$ python -q
>>> import numpy as np
>>> from numpy import linalg as LA
>>> np.set_printoptions(precision=2, suppress=True, linewidth=140, legacy="1.25")
>>> rd = lambda a: np.round(a, 2) + 0
>>> feats = np.load("sample10.npy")
>>> feats
array([[ 1,  2,  2,  0,  0,  3],
       [ 4,  5,  4,  3,  2,  6],
       [ 4,  7,  7,  4,  5,  7],
       [ 5,  7,  7,  7,  7,  7],
       [ 6, 10,  7,  8,  7,  9],
       [ 8, 10, 10,  9,  9, 12],
       [ 8, 12, 12,  9, 10, 15],
       [ 8, 14, 14,  9, 11, 18],
       [11, 14, 15, 11, 11, 20],
       [13, 15, 15, 13, 14, 20],
       [15, 16, 18, 13, 14, 21],
       [17, 16, 19, 16, 16, 24],
       [20, 16, 20, 17, 18, 27],
       [21, 16, 21, 18, 19, 28],
       [23, 17, 24, 20, 19, 30],
       [25, 20, 27, 22, 19, 32],
       [25, 23, 30, 22, 22, 32],
       [26, 25, 31, 23, 22, 33],
       [26, 28, 33, 26, 22, 34],
       [29, 29, 33, 26, 22, 34],
       [30, 31, 34, 26, 22, 36],
       [33, 31, 34, 27, 22, 39],
       [36, 32, 34, 29, 22, 40],
       [38, 32, 37, 29, 23, 41]])
>>> U, sig, Vt = LA.svd(feats)
>>> rd(sig)
array([252.69,  12.6 ,  10.99,   6.3 ,   5.09,   2.77])
>>> out = U[:, :1] @ np.diag(sig[:1]) @ Vt[:1]
>>> rd(np.abs(feats - out).max())
4.5
>>> W2 = 20 * np.array([[-0.1, -0.1, 0.3], [0.2, 1.3, -0.4], [0.7, -1.7, 0.1]])
>>> rng = np.random.default_rng(5867)
>>> z = rng.integers(0, 3, 22)
>>> A = W2[z] + rng.normal(size=(22, 3))
>>> rd(A)
array([[ 14.57, -35.08,   1.57],
       [  4.85,  25.4 ,  -6.56],
       [ 13.68, -33.52,   1.71],
       [ -3.04,  -1.58,   5.11],
       [  3.49,  26.62,  -6.68],
       [ -2.98,  -2.88,   6.64],
       [  4.21,  25.73,  -7.02],
       [ 14.42, -32.08,   3.22],
       [ -1.82,  -2.49,   5.45],
       [ 13.68, -34.79,   1.55],
       [  3.52,  25.83,  -8.43],
       [ -2.24,  -3.14,   7.23],
       [ 15.11, -34.19,   1.47],
       [ -1.81,  -2.93,   5.17],
       [ -1.01,  -2.19,   6.09],
       [ -2.26,  -3.32,   6.9 ],
       [  3.59,  25.52,  -6.49],
       [  4.11,  26.46,  -7.46],
       [  4.8 ,  26.99,  -5.39],
       [ -2.73,  -1.22,   7.35],
       [ 15.29, -33.04,   1.95],
       [ -1.47,  -0.84,   6.27]])
>>> d = LA.norm(A[:, None] - A[None], axis=-1)
>>> rd(d[:5, :5])
array([[ 0.  , 61.79,  1.79, 38.01, 63.23],
       [61.79,  0.  , 60.16, 30.44,  1.83],
       [ 1.79, 60.16,  0.  , 36.22, 61.58],
       [38.01, 30.44, 36.22,  0.  , 31.26],
       [63.23,  1.83, 61.58, 31.26,  0.  ]])
>>> d.mean(axis=1).argmax()
0
>>> np.flatnonzero(d[4] < d.mean() / 2)
array([ 1,  4,  6, 10, 16, 17, 18])
>>> d[4].round(6).argsort(kind="stable")[:4]
array([ 4, 17, 16,  6])
>>> d.shape
(22, 22)
>>> LA.matrix_rank(d ** 2)
5
>>> m1 = np.load("run1.npy")
>>> m1
array([[-8, -4,  0,  0,  8,  8],
       [-6, -3,  0,  0,  6,  6],
       [ 0,  0,  0,  0,  0,  0],
       [-6, -3,  0,  0,  6,  6],
       [-4, -2,  0,  0,  4,  4],
       [-6, -3,  0,  0,  6,  6],
       [-2, -1,  0,  0,  2,  2]])
>>> LA.cond(m1) > 100
True
>>> rd(LA.norm(m1, 2) / LA.norm(m1))
1.0
>>> U, sig, Vt = LA.svd(m1)
>>> np.argmax(sig[:-1] / (sig[1:] + 1e-6)) + 1
1
>>> rd(sig)
array([24.98,  0.  ,  0.  ,  0.  ,  0.  ,  0.  ])
>>> out = U[:, :1] @ np.diag(sig[:1]) @ Vt[:1]
>>> rd(LA.norm(m1 - out, 2)), rd(sig[1])
(0.0, 0.0)
>>> LA.matrix_rank(m1, rtol=0.05)
1
>>> rd(np.abs(m1 - out).max())
0.0
